% ipython --no-banner

In [1]: import numpy as np

In [2]: import numpy.linalg as la

In [3]: np.set_printoptions(precision=3, suppress=True, linewidth=160)

In [4]: m1 = np.array([[4, 3, -7, -4, -8, 5], [1, 3, -7, 4, -1, 5], [5, 2, -3, 5, -7, 1]])

In [5]: m1[:, 2] = 5 * m1[:, 1]

In [6]: print(m1)
[[ 4  3 15 -4 -8  5]
 [ 1  3 15  4 -1  5]
 [ 5  2 10  5 -7  1]]

In [7]: Y = m1 / np.sqrt((m1 ** 2).mean(axis=1, keepdims=True))

In [8]: print(la.matrix_rank(m1 - m1.mean(axis=1, keepdims=True)))
3

In [9]: print(la.norm(Y, axis=1))
[2.449 2.449 2.449]

In [10]: print(la.matrix_rank(m1))
3

In [11]: print(np.count_nonzero(m1))
18

In [12]: print(np.unravel_index(np.abs(m1).argmax(), m1.shape))
(np.int64(0), np.int64(2))

In [13]: print(np.round(la.norm(m1), 3))
28.914

In [14]: cov = m1.T @ m1

In [15]: print(la.matrix_rank(cov))
3

In [16]: print(cov)
[[  42   25  125   13  -68   30]
 [  25   22  110   10  -41   32]
 [ 125  110  550   50 -205  160]
 [  13   10   50   57   -7    5]
 [ -68  -41 -205   -7  114  -52]
 [  30   32  160    5  -52   51]]

In [17]: print(np.allclose(cov, cov.T))
True

In [18]: print(np.diag(cov))
[ 42  22 550  57 114  51]

In [19]: vec = np.array([2, 0, 0, 0, 0, 1])

In [20]: h1 = np.maximum(m1 @ vec, 0)

In [21]: print(np.maximum(m1 @ vec, 0) - np.maximum(-m1 @ vec, 0))
[13  7 11]

In [22]: print(np.tanh(m1 @ vec))
[1. 1. 1.]

In [23]: Y = np.array([[-2, 2, 1],
    ...:     [0, 1, 0],
    ...:     [2, -2, 1],
    ...:     [-1, 0, -1],
    ...:     [-1, -2, -1],
    ...:     [-1, 1, 1]])

In [24]: print(la.matrix_rank(m1 @ Y))
3

In [25]: print(Y.T @ m1.T)
[[ 29  20  11]
 [  2 -18   7]
 [ 36  18  18]]

In [26]: print(np.einsum("ij->j", m1))
[ 10   8  40   5 -16  11]

In [27]: print(m1 @ Y)
[[ 29   2  36]
 [ 20 -18  18]
 [ 11   7  18]]

In [28]: print(np.einsum("ik,kj->ji", m1, Y))
[[ 29  20  11]
 [  2 -18   7]
 [ 36  18  18]]

In [29]: print(np.vstack([m1, Y.T]).shape)
(6, 6)

In [30]: A = np.loadtxt("w.csv", delimiter=",")

In [31]: print(A)
[[-1.5    0.1    0.5    0.     1.1   -0.5    0.3   -0.9  ]
 [-1.8   -0.3    0.1   -1.1   -1.1   -1.8    1.4    1.3  ]
 [-1.784 -0.283  0.179 -1.144 -1.099 -1.715  1.365  1.223]
 [ 0.8   -2.1    0.2   -0.2    0.    -0.5   -0.6   -1.2  ]
 [-2.     0.7   -0.2   -0.1    1.     0.2    2.4   -0.5  ]]

In [32]: ang = np.radians(120)

In [33]: R = np.eye(8)

In [34]: R[1, 1] = R[5, 5] = np.cos(ang)

In [35]: R[1, 5], R[5, 1] = -np.sin(ang), np.sin(ang)

In [36]: print(R)
[[ 1.     0.     0.     0.     0.     0.     0.     0.   ]
 [ 0.    -0.5    0.     0.     0.    -0.866  0.     0.   ]
 [ 0.     0.     1.     0.     0.     0.     0.     0.   ]
 [ 0.     0.     0.     1.     0.     0.     0.     0.   ]
 [ 0.     0.     0.     0.     1.     0.     0.     0.   ]
 [ 0.     0.866  0.     0.     0.    -0.5    0.     0.   ]
 [ 0.     0.     0.     0.     0.     0.     1.     0.   ]
 [ 0.     0.     0.     0.     0.     0.     0.     1.   ]]

In [37]: Y = A @ R.T

In [38]: print(Y)
[[-1.5    0.383  0.5    0.     1.1    0.337  0.3   -0.9  ]
 [-1.8    1.709  0.1   -1.1   -1.1    0.64   1.4    1.3  ]
 [-1.784  1.627  0.179 -1.144 -1.099  0.612  1.365  1.223]
 [ 0.8    1.483  0.2   -0.2    0.    -1.569 -0.6   -1.2  ]
 [-2.    -0.523 -0.2   -0.1    1.     0.506  2.4   -0.5  ]]

In [39]: print(round(la.det(R), 3), np.trace(R))
1.0 5.0

In [40]: print(np.abs(Y - A).max(axis=0))
[0.    3.583 0.    0.    0.    2.44  0.    0.   ]

In [41]: K = np.array([[1, 0, 1, 1, 0, 1, 0, 0],
    ...:     [0, 1, 0, 0, 2, 0, 1, 1],
    ...:     [1, 0, 0, 2, 0, 0, 0, 0],
    ...:     [2, 0, 1, 2, 0, 2, 0, 0],
    ...:     [0, 0, 0, 0, 1, 0, 1, 2],
    ...:     [1, 0, 0, 2, 0, 2, 0, 0],
    ...:     [0, 1, 0, 0, 2, 0, 2, 1],
    ...:     [0, 2, 0, 0, 0, 0, 0, 2]])

In [42]: print(np.allclose(K @ K.T, K.T @ K))
False

In [43]: print((K - K.T) / 2)
[[ 0.   0.   0.  -0.5  0.   0.   0.   0. ]
 [ 0.   0.   0.   0.   1.   0.   0.  -0.5]
 [ 0.   0.   0.   0.5  0.   0.   0.   0. ]
 [ 0.5  0.  -0.5  0.   0.   0.   0.   0. ]
 [ 0.  -1.   0.   0.   0.   0.  -0.5  1. ]
 [ 0.   0.   0.   0.   0.   0.   0.   0. ]
 [ 0.   0.   0.   0.   0.5  0.   0.   0.5]
 [ 0.   0.5  0.   0.  -1.   0.  -0.5  0. ]]

In [44]: print(np.allclose(K, K.T))
False

In [45]: print(la.svd(K, compute_uv=False))
[5.274 4.874 2.296 1.414 1.291 1.058 0.554 0.253]

In [46]: print(K.shape)
(8, 8)

In [47]: vec = np.array([2, 1, 1, -1, 2, 0, 1, 2])

In [48]: h1 = np.maximum(K @ vec, 0)

In [49]: print(np.maximum(K @ (3 * vec), 0))
[ 6 24  0  9 21  0 27 18]

In [50]: print(K.T @ h1)
[ 8 29  5  8 41  8 33 43]

In [51]: print(K * (h1 > 1e-9)[:, None])
[[1 0 1 1 0 1 0 0]
 [0 1 0 0 2 0 1 1]
 [0 0 0 0 0 0 0 0]
 [2 0 1 2 0 2 0 0]
 [0 0 0 0 1 0 1 2]
 [0 0 0 0 0 0 0 0]
 [0 1 0 0 2 0 2 1]
 [0 2 0 0 0 0 0 2]]

In [52]: print(K @ K)
[[ 5  0  2  7  0  5  0  0]
 [ 0  4  0  0  6  0  5  8]
 [ 5  0  3  5  0  5  0  0]
 [ 9  0  4 12  0 10  0  0]
 [ 0  5  0  0  3  0  3  7]
 [ 7  0  3  9  0  9  0  0]
 [ 0  5  0  0  8  0  7  9]
 [ 0  6  0  0  4  0  2  6]]

In [53]: print(np.flatnonzero(la.matrix_power((K != 0) + (K.T != 0) + np.eye(8), 8)[4]))
[1 4 6 7]

In [54]: print((la.matrix_power((K != 0) + (K.T != 0) + np.eye(8), 8) > 0).astype(int))
[[1 0 1 1 0 1 0 0]
 [0 1 0 0 1 0 1 1]
 [1 0 1 1 0 1 0 0]
 [1 0 1 1 0 1 0 0]
 [0 1 0 0 1 0 1 1]
 [1 0 1 1 0 1 0 0]
 [0 1 0 0 1 0 1 1]
 [0 1 0 0 1 0 1 1]]

In [55]: Y = np.array([[-2, -3],
    ...:     [-2, 1],
    ...:     [2, -2],
    ...:     [2, -2],
    ...:     [3, -1],
    ...:     [1, 3],
    ...:     [-2, 0],
    ...:     [-1, 2]])

In [56]: print(K @ Y)
[[ 3 -4]
 [ 1  1]
 [ 2 -7]
 [ 4 -6]
 [-1  3]
 [ 4 -1]
 [-1  1]
 [-6  6]]

In [57]: print(np.vstack([K, Y.T]).shape)
(10, 8)

In [58]: print(np.einsum("ik,kj->ij", K, Y))
[[ 3 -4]
 [ 1  1]
 [ 2 -7]
 [ 4 -6]
 [-1  3]
 [ 4 -1]
 [-1  1]
 [-6  6]]

In [59]: print(Y.T @ K.T)
[[ 3  1  2  4 -1  4 -1 -6]
 [-4  1 -7 -6  3 -1  1  6]]

In [60]: np.einsum("ij,ij->", K, Y)
ValueError: operands could not be broadcast together with remapped shapes [original->remapped]: (8,8)->(8,8) (8,2)->(8,2) 


In [61]: print(la.matrix_rank(K @ Y))
2

In [62]: print(np.einsum("ik,kj->ji", K, Y))
[[ 3  1  2  4 -1  4 -1 -6]
 [-4  1 -7 -6  3 -1  1  6]]

In [63]: arr = np.abs(np.array([[1, 1, 1, 3, -1, -2, 2],
    ...:     [-1, -2, 2, -3, 0, 2, 1],
    ...:     [3, 1, -3, 0, 0, 3, 0],
    ...:     [2, -1, -1, -1, -2, -3, 3],
    ...:     [-3, 0, -2, 3, 3, -2, 1],
    ...:     [-3, -2, 2, 1, -3, 2, -3],
    ...:     [-1, -2, -1, 3, 2, 0, 0]])) + np.eye(7)

In [64]: arr = arr / arr.sum(axis=1, keepdims=True)

In [65]: print(arr)
[[0.167 0.083 0.083 0.25  0.083 0.167 0.167]
 [0.083 0.25  0.167 0.25  0.    0.167 0.083]
 [0.273 0.091 0.364 0.    0.    0.273 0.   ]
 [0.143 0.071 0.071 0.143 0.143 0.214 0.214]
 [0.2   0.    0.133 0.2   0.267 0.133 0.067]
 [0.176 0.118 0.118 0.059 0.176 0.176 0.176]
 [0.1   0.2   0.1   0.3   0.2   0.    0.1  ]]

In [66]: # a transition matrix

In [67]: print(la.norm(arr, axis=1).argmax())
2

In [68]: print(round(la.norm(arr[0] - arr[5]), 3))
0.219

In [69]: print(np.round(la.norm(arr, 2), 3))
1.012

In [70]: print(round(arr[0] @ arr[5], 3))
0.137

In [71]: print(round(la.norm(arr) ** 2 / la.norm(arr, 2) ** 2, 3))
1.327

In [72]: W0 = np.load("arr.npy")

In [73]: print(W0)
[[ 8 -1  6  1]
 [ 0  8 -7 -8]
 [ 0  0  6 -9]
 [ 0  0  0  9]]

In [74]: Y = la.inv(W0)

In [75]: print(np.round(W0 @ Y, 3) + 0)
[[1. 0. 0. 0.]
 [0. 1. 0. 0.]
 [0. 0. 1. 0.]
 [0. 0. 0. 1.]]

In [76]: print((np.abs(Y) > 1e-9).astype(int))
[[1 1 1 1]
 [0 1 1 1]
 [0 0 1 1]
 [0 0 0 1]]

In [77]: mat = np.load("dump.npy")

In [78]: print(mat)
[[-4  3  5  1 -2  5 -3]
 [ 3  2 -5  3  5 -3 -1]
 [ 5 -5  4  4  3  6  4]
 [ 1  3  4  4  1  1 -1]
 [-2  5  3  1 -6  0 -2]
 [ 5 -3  6  1  0 -6  1]
 [-3 -1  4 -1 -2  1  6]]

In [79]: rng = np.random.default_rng(3832)

In [80]: labels = rng.permutation(7)

In [81]: print(labels)
[0 3 6 4 1 2 5]

In [82]: Y = mat[labels][:, labels]

In [83]: print(Y)
[[-4  1 -3 -2  3  5  5]
 [ 1  4 -1  1  3  4  1]
 [-3 -1  6 -2 -1  4  1]
 [-2  1 -2 -6  5  3  0]
 [ 3  3 -1  5  2 -5 -3]
 [ 5  4  4  3 -5  4  6]
 [ 5  1  1  0 -3  6 -6]]

In [84]: print(np.allclose(Y, mat))
False

In [85]: print(np.trace(Y))
0

In [86]: print(np.diag(Y))
[-4  4  6 -6  2  4 -6]

In [87]: J = np.array([[0, 0, 0, 0, 0],
    ...:     [-6, 0, 6, -6, -6],
    ...:     [4, 0, -4, 4, 4],
    ...:     [4, 0, -4, 4, 4],
    ...:     [0, 0, 0, 0, 0]])

In [88]: labels = rng.permutation(7)

In [89]: print(labels)
[4 5 1 6 2 0 3]

In [90]: Y = arr[labels][:, labels]

In [91]: print(np.sort(np.abs(la.eigvals(Y))))
[0.026 0.106 0.157 0.157 0.162 0.304 1.   ]

In [92]: print(Y)
[[0.267 0.133 0.    0.067 0.133 0.2   0.2  ]
 [0.176 0.176 0.118 0.176 0.118 0.176 0.059]
 [0.    0.167 0.25  0.083 0.167 0.083 0.25 ]
 [0.2   0.    0.2   0.1   0.1   0.1   0.3  ]
 [0.    0.273 0.091 0.    0.364 0.273 0.   ]
 [0.083 0.167 0.083 0.167 0.083 0.167 0.25 ]
 [0.143 0.214 0.071 0.214 0.071 0.143 0.143]]

In [93]: print(round(np.trace(Y), 3))
1.466
